% ipython --no-banner

In [1]: import numpy as np

In [2]: np.set_printoptions(precision=2, suppress=True, linewidth=120)

In [3]: J = np.loadtxt("arr.csv", delimiter=",")

In [4]: J
Out[4]: 
array([[  0.4 ,   1.56,  -2.5 ],
       [  0.4 ,   1.56,   0.  ],
       [ -0.1 ,  -0.3 ,  -0.6 ],
       [  0.  ,   0.04,   0.8 ],
       [ -0.2 ,  -0.82,   0.9 ],
       [  0.1 ,   0.4 ,  -0.7 ],
       [ -1.4 ,  -5.61,  -1.6 ],
       [  0.8 ,   3.26,  -0.2 ],
       [  0.5 ,   2.12,   0.  ],
       [  0.6 ,   2.37,  -0.4 ],
       [  0.8 ,   3.12,  -0.1 ],
       [ -1.6 ,  -6.39,   0.7 ],
       [  0.1 ,   0.41,  -1.1 ],
       [  1.3 ,   5.23,  -0.7 ],
       [  0.6 ,   2.43,   1.3 ],
       [  1.3 ,   5.22,   1.6 ],
       [  1.9 ,   7.62,   0.1 ],
       [ -0.9 ,  -3.63,   1.1 ],
       [  1.2 ,   4.84,   1.  ],
       [ -2.8 , -11.19,   0.3 ],
       [ -0.3 ,  -1.23,   0.2 ],
       [ -0.6 ,  -2.38,   0.7 ],
       [  0.5 ,   1.99,  -0.2 ],
       [ -1.9 ,  -7.54,   0.4 ],
       [  0.5 ,   1.95,   0.7 ],
       [ -1.2 ,  -4.86,   1.1 ],
       [  0.7 ,   2.84,  -0.6 ]])

In [5]: # column 1 is much longer than the rest

In [6]: labels = J[:, 0] > np.median(J[:, 0])

In [7]: u = J[labels].mean(axis=0) - J[~labels].mean(axis=0)

In [8]: labels.astype(int)
Out[8]: array([0, 0, 0, 0, 0, 0, 0, 1, 1, 1, 1, 0, 0, 1, 1, 1, 1, 0, 1, 0, 0, 0, 1, 0, 1, 0, 1])

In [9]: round((((J - J.mean(axis=0)) @ u > 0) == labels).mean(), 2)
Out[9]: np.float64(0.85)

In [10]: ((J - J.mean(axis=0)) @ u > 0).astype(int)
Out[10]: array([1, 1, 0, 0, 0, 1, 0, 1, 1, 1, 1, 0, 1, 1, 1, 1, 1, 0, 1, 0, 0, 0, 1, 0, 1, 0, 1])

In [11]: proj = J @ np.linalg.solve(J.T @ J, J.T)

In [12]: round(float(np.trace(proj)), 2)
Out[12]: 3.0

In [13]: np.allclose(proj @ proj, proj)
Out[13]: True

In [14]: np.round(proj @ J[:, 0], 2) + 0
Out[14]: 
array([ 0.4,  0.4, -0.1,  0. , -0.2,  0.1, -1.4,  0.8,  0.5,  0.6,  0.8, -1.6,  0.1,  1.3,  0.6,  1.3,  1.9, -0.9,
        1.2, -2.8, -0.3, -0.6,  0.5, -1.9,  0.5, -1.2,  0.7])

In [15]: W0 = np.array([[16.0, 9.0, 8.0, 3.0],
    ...:     [-4.0, 2.0, -4.0, 0.0],
    ...:     [-12.0, -9.0, -4.0, -3.0],
    ...:     [-8.0, -9.0, -2.0, -1.0]])

In [16]: W0
Out[16]: 
array([[ 16.,   9.,   8.,   3.],
       [ -4.,   2.,  -4.,   0.],
       [-12.,  -9.,  -4.,  -3.],
       [ -8.,  -9.,  -2.,  -1.]])

In [17]: x = np.array([0, 0, 2, 2])

In [18]: target = W0 @ x

In [19]: target
Out[19]: array([ 22.,  -8., -14.,  -6.])

In [20]: np.linalg.solve(W0, target)
Out[20]: array([ 0., -0.,  2.,  2.])

In [21]: np.round(np.linalg.solve(W0, W0[:, 1]), 2) + 0
Out[21]: array([0., 1., 0., 0.])

In [22]: rng = np.random.default_rng(12031)

In [23]: labels = rng.permutation(4)

In [24]: labels
Out[24]: array([0, 3, 1, 2])

In [25]: other = W0[labels][:, labels]

In [26]: np.diag(other)
Out[26]: array([16., -1.,  2., -4.])

In [27]: other
Out[27]: 
array([[ 16.,   3.,   9.,   8.],
       [ -8.,  -1.,  -9.,  -2.],
       [ -4.,   0.,   2.,  -4.],
       [-12.,  -3.,  -9.,  -4.]])

In [28]: np.allclose(other, W0)
Out[28]: False

In [29]: w, V = np.linalg.eig(W0)

In [30]: np.sort(np.linalg.eigvals(np.linalg.inv(W0)))
Out[30]: array([0.2 , 0.25, 0.5 , 0.5 ])

In [31]: round(np.prod(w), 2)
Out[31]: np.float64(80.0)

In [32]: np.sort(np.linalg.eigvals(W0.T))
Out[32]: array([2., 2., 4., 5.])

In [33]: m1 = np.load("case8.npy")

In [34]: m1
Out[34]: 
array([[-2, -2, -1, -2,  2,  2, -2, -1,  1,  1],
       [-2, -2, -2, -1, -2,  2,  2, -2, -1,  1],
       [-1, -2, -2, -2, -1, -2,  2,  2, -2, -1],
       [-2, -1, -2, -2, -2, -1, -2,  2,  2, -2],
       [ 2, -2, -1, -2, -2, -2, -1, -2,  2,  2],
       [ 2,  2, -2, -1, -2, -2, -2, -1, -2,  2],
       [-2,  2,  2, -2, -1, -2, -2, -2, -1, -2],
       [-1, -2,  2,  2, -2, -1, -2, -2, -2, -1],
       [ 1, -1, -2,  2,  2, -2, -1, -2, -2, -2],
       [ 1,  1, -1, -2,  2,  2, -2, -1, -2, -2]])

In [35]: # equal to its transpose

In [36]: w, V = np.linalg.eigh(m1)

In [37]: x = np.array([4, 1, 4, 3, 2, 4, 1, 1, 0, 4])

In [38]: (np.sign(V[:, -1].round(6)) == np.sign(V[0, -1].round(6))).astype(int)
Out[38]: array([1, 1, 0, 0, 1, 1, 0, 0, 1, 1])

In [39]: np.linalg.eigvalsh(m1[1:, 1:])
Out[39]: array([-7.79, -7.53, -6.06, -6.05, -4.33,  1.58,  2.95,  4.01,  5.22])

In [40]: np.abs(m1).sum(axis=1).max(), np.round(np.abs(w).max(), 2)
Out[40]: (np.int64(18), np.float64(7.79))

In [41]: round(float(x @ m1 @ x / (x @ x)), 2), np.round(w[0], 2), np.round(w[-1], 2)
Out[41]: (-4.78, np.float64(-7.79), np.float64(6.21))

In [42]: t3 = np.stack([m1, -2 * m1, m1[::-1]])

In [43]: np.linalg.matrix_rank(t3)
Out[43]: array([10, 10, 10])

In [44]: (t3 @ m1.T).shape
Out[44]: (3, 10, 10)

In [45]: np.einsum("bij,cij->bc", t3, t3)
Out[45]: 
array([[ 316, -632,   56],
       [-632, 1264, -112],
       [  56, -112,  316]])

In [46]: other = m1 + rng.integers(-2, 3, (10, 7)) @ rng.integers(-2, 3, (7, 10))

In [47]: other
Out[47]: 
array([[ -2,  -4, -11,  -3,  -4,  -1,  -1,   4,  -4,  -4],
       [-10,  -1,   4,  -4,   8,  10,  10,  -6, -11,   7],
       [ 11,  -6,   5,   9,  -6,  -1,  -1,  -2,  -4,  -1],
       [  4,  -4,   4,   3,  -5,   0,   5,   1,  -2,   0],
       [ -5,  -6,  -5,  -7,  -2,   5,   1,  -2,   0,   6],
       [ 14,  10,   2,  -1,  -8, -14,   5,   1,  13,  -4],
       [ -4,  -2,  13,   2,  -1,   1,  -8,  -2,   2,   6],
       [  1,  -6,   6,   8,   3,   4,  -1,  -7, -11,   2],
       [  4, -11,   2,  12,   5,  -1,  -9,  -4,  -2,   4],
       [ -2,   5,  -2,  -8,   0,  -3,   3,   4,   4,  -3]])

In [48]: np.round(np.linalg.svd(other - m1, compute_uv=False), 2) + 0
Out[48]: array([36.58, 31.29, 20.06, 17.87, 10.05,  6.48,  5.67,  0.  ,  0.  ,  0.  ])

In [49]: np.linalg.matrix_rank(other - m1, tol=1e-8)
Out[49]: np.int64(7)

In [50]: q, Rm = np.linalg.qr(m1)

In [51]: round(abs(Rm[0, 0]), 2), round(np.linalg.norm(m1[:, 0]), 2)
Out[51]: (np.float64(5.29), np.float64(5.29))

In [52]: q @ Rm
Out[52]: 
array([[-2., -2., -1., -2.,  2.,  2., -2., -1.,  1.,  1.],
       [-2., -2., -2., -1., -2.,  2.,  2., -2., -1.,  1.],
       [-1., -2., -2., -2., -1., -2.,  2.,  2., -2., -1.],
       [-2., -1., -2., -2., -2., -1., -2.,  2.,  2., -2.],
       [ 2., -2., -1., -2., -2., -2., -1., -2.,  2.,  2.],
       [ 2.,  2., -2., -1., -2., -2., -2., -1., -2.,  2.],
       [-2.,  2.,  2., -2., -1., -2., -2., -2., -1., -2.],
       [-1., -2.,  2.,  2., -2., -1., -2., -2., -2., -1.],
       [ 1., -1., -2.,  2.,  2., -2., -1., -2., -2., -2.],
       [ 1.,  1., -1., -2.,  2.,  2., -2., -1., -2., -2.]])

In [53]: K = np.load("x.npy")

In [54]: K
Out[54]: 
array([[-2, -2, -2, -2],
       [-2, -4, -4, -4],
       [-2, -4, -6, -6],
       [-2, -4, -6, -8]])

In [55]: # symmetric

In [56]: u = np.array([3, -4, 0, -5])

In [57]: other = K + np.outer(u, np.eye(4)[2])

In [58]: np.linalg.matrix_rank(other - K)
Out[58]: np.int64(1)

In [59]: round(float(np.linalg.det(other) / np.linalg.det(K)), 2), np.round(1 + np.linalg.solve(K, u)[2], 2)
Out[59]: (-3.5, np.float64(-3.5))

In [60]: np.sort(np.abs(np.linalg.eigvals(K)))
Out[60]: array([ 0.57,  0.85,  2.  , 16.58])

In [61]: (K - K.T) / 2
Out[61]: 
array([[0., 0., 0., 0.],
       [0., 0., 0., 0.],
       [0., 0., 0., 0.],
       [0., 0., 0., 0.]])

In [62]: np.trace(K)
Out[62]: np.int64(-20)

In [63]: mat = np.loadtxt("m.csv", delimiter=",")

In [64]: mat
Out[64]: 
array([[ 0.4 ,  0.6 , -0.47, -0.2 ,  0.47],
       [ 0.6 ,  0.4 ,  0.47,  0.2 , -0.47],
       [-0.47,  0.47,  0.64, -0.16,  0.36],
       [-0.2 ,  0.2 , -0.16,  0.93,  0.16],
       [ 0.47, -0.47,  0.36,  0.16,  0.64]])

In [65]: proj = np.triu(np.array([[3, 0, 0, 2], [3, 3, 2, 1], [2, 1, 1, 2], [2, 3, 0, 1]]), 1) + np.eye(4)

In [66]: other = proj @ K @ np.linalg.inv(proj)

In [67]: np.trace(other), np.trace(K)
Out[67]: (np.float64(-20.0), np.int64(-20))

In [68]: np.poly(other)
Out[68]: array([ 1., 20., 60., 56., 16.])

In [69]: np.linalg.svd(mat, compute_uv=False)
Out[69]: array([1., 1., 1., 1., 1.])

In [70]: A = np.array([[0.9, -1.1, 0.0, -1.1, -0.7, 1.4, 1.1, -0.7, 0.7, -1.9, 0.9],
    ...:     [1.1, -0.5, -0.1, -0.3, 1.1, 0.5, -0.1, 0.5, -1.9, -1.0, 1.7],
    ...:     [-0.2, 0.0, -1.0, -0.3, 1.0, 0.2, 1.5, -1.4, -0.3, 0.5, -1.6],
    ...:     [1.5, 1.0, 0.2, 0.4, 0.7, 0.2, 1.5, 2.5, 0.0, -0.6, -0.1],
    ...:     [0.0, 0.3, 0.2, 1.0, -0.3, 0.6, -0.7, 0.4, -0.8, -1.3, -0.5]])

In [71]: A[:, 2] *= 5

In [72]: A
Out[72]: 
array([[ 0.9, -1.1,  0. , -1.1, -0.7,  1.4,  1.1, -0.7,  0.7, -1.9,  0.9],
       [ 1.1, -0.5, -0.5, -0.3,  1.1,  0.5, -0.1,  0.5, -1.9, -1. ,  1.7],
       [-0.2,  0. , -5. , -0.3,  1. ,  0.2,  1.5, -1.4, -0.3,  0.5, -1.6],
       [ 1.5,  1. ,  1. ,  0.4,  0.7,  0.2,  1.5,  2.5,  0. , -0.6, -0.1],
       [ 0. ,  0.3,  1. ,  1. , -0.3,  0.6, -0.7,  0.4, -0.8, -1.3, -0.5]])

In [73]: u, g = A[2], A[3]

In [74]: np.round(u @ u, 2)
Out[74]: np.float64(33.28)

In [75]: u @ g
Out[75]: np.float64(-6.07)

In [76]: pr = (u @ g) / (u @ u) * u

In [77]: round((g - pr) @ u, 2)
Out[77]: np.float64(0.0)

In [78]: g - pr
Out[78]: array([ 1.46,  1.  ,  0.09,  0.35,  0.88,  0.24,  1.77,  2.24, -0.05, -0.51, -0.39])

In [79]: t3 = np.stack([A, 3 * A, A[::-1]])

In [80]: t3.shape
Out[80]: (3, 5, 11)

In [81]: arr = np.loadtxt("block8.csv", delimiter=",")

In [82]: arr
Out[82]: 
array([[ 0.44,  0.17,  0.08, -0.63,  0.2 ,  0.58],
       [ 0.49,  0.28, -0.37,  0.19,  0.59, -0.4 ],
       [ 0.54,  0.2 ,  0.31,  0.61, -0.35,  0.28],
       [ 0.13, -0.8 ,  0.2 ,  0.23,  0.46,  0.19],
       [-0.51,  0.39, -0.04,  0.36,  0.44,  0.51],
       [-0.08,  0.24,  0.85, -0.12,  0.28, -0.35]])

In [83]: u = np.array([-1, 1, 1, -3, -2, -3])

In [84]: other = arr + np.outer(u, np.eye(6)[0])

In [85]: np.linalg.matrix_rank(np.linalg.inv(other) - np.linalg.inv(arr), tol=1e-8)
Out[85]: np.int64(1)

In [86]: np.linalg.matrix_rank(other - arr)
Out[86]: np.int64(1)

In [87]: other
Out[87]: 
array([[-0.56,  0.17,  0.08, -0.63,  0.2 ,  0.58],
       [ 1.49,  0.28, -0.37,  0.19,  0.59, -0.4 ],
       [ 1.54,  0.2 ,  0.31,  0.61, -0.35,  0.28],
       [-2.87, -0.8 ,  0.2 ,  0.23,  0.46,  0.19],
       [-2.51,  0.39, -0.04,  0.36,  0.44,  0.51],
       [-3.08,  0.24,  0.85, -0.12,  0.28, -0.35]])
